In [1]: import numpy as np

In [2]: import numpy.linalg as la

In [3]: np.set_printoptions(suppress=True, linewidth=120)

In [4]: rd = lambda a: np.round(a, 2) + 0

In [5]: basis = np.array([[2.2, 0.2, -0.3, 0.3],
   ...:     [-1.1, 0.7, 0.4, -0.4],
   ...:     [-0.3, -0.5, 0.4, 0.8]])

In [6]: rng = np.random.default_rng(6873)

In [7]: mat = np.array([[0, 1, -1],
   ...:     [-3, -3, 1],
   ...:     [0, -2, 2],
   ...:     [1, 1, -1],
   ...:     [-3, -2, 3],
   ...:     [1, 1, 0],
   ...:     [-2, -3, 3],
   ...:     [3, -1, 1],
   ...:     [-3, 3, 1],
   ...:     [1, -2, 1],
   ...:     [-1, -1, 3],
   ...:     [-2, -3, 3],
   ...:     [0, 1, -1],
   ...:     [0, 2, -2],
   ...:     [-1, 3, 2],
   ...:     [-1, 0, -3],
   ...:     [-1, 0, -2],
   ...:     [1, 3, 1],
   ...:     [2, 3, -1],
   ...:     [-3, 3, 1]]) @ basis + 0.05 * rng.normal(size=(20, 4))

In [8]: print(rd(mat))
[[ -0.73   1.29   0.02  -1.28]
 [ -3.62  -3.19   0.18   1.11]
 [  1.48  -2.41   0.05   2.44]
 [  1.41   1.4   -0.3   -0.88]
 [ -5.35  -3.49   1.28   2.27]
 [  1.07   0.91   0.11  -0.05]
 [ -2.06  -3.98   0.58   2.93]
 [  7.34  -0.59  -1.     2.13]
 [-10.19   1.01   2.55  -1.26]
 [  4.12  -1.71  -0.67   1.83]
 [ -1.94  -2.4    1.15   2.51]
 [ -1.98  -3.98   0.59   3.01]
 [ -0.75   1.18   0.06  -1.24]
 [ -1.53   2.29   0.08  -2.44]
 [ -6.09   0.96   2.27   0.15]
 [ -1.25   1.4   -0.96  -2.66]
 [ -1.61   0.74  -0.51  -1.96]
 [ -1.41   1.73   1.34  -0.15]
 [  1.33   3.13   0.16  -1.35]
 [-10.15   0.95   2.46  -1.35]]

In [9]: cen = (mat - mat.mean(axis=0)) / mat.std(axis=0)

In [10]: print(np.argwhere(np.abs(cen) > 2))
[[ 7  0]
 [ 8  0]
 [ 8  2]
 [19  0]]

In [11]: b = la.lstsq(np.delete(cen, 0, axis=1), cen[:, 0])[0]

In [12]: print(rd(b))
[ 0.97 -0.88  1.12]
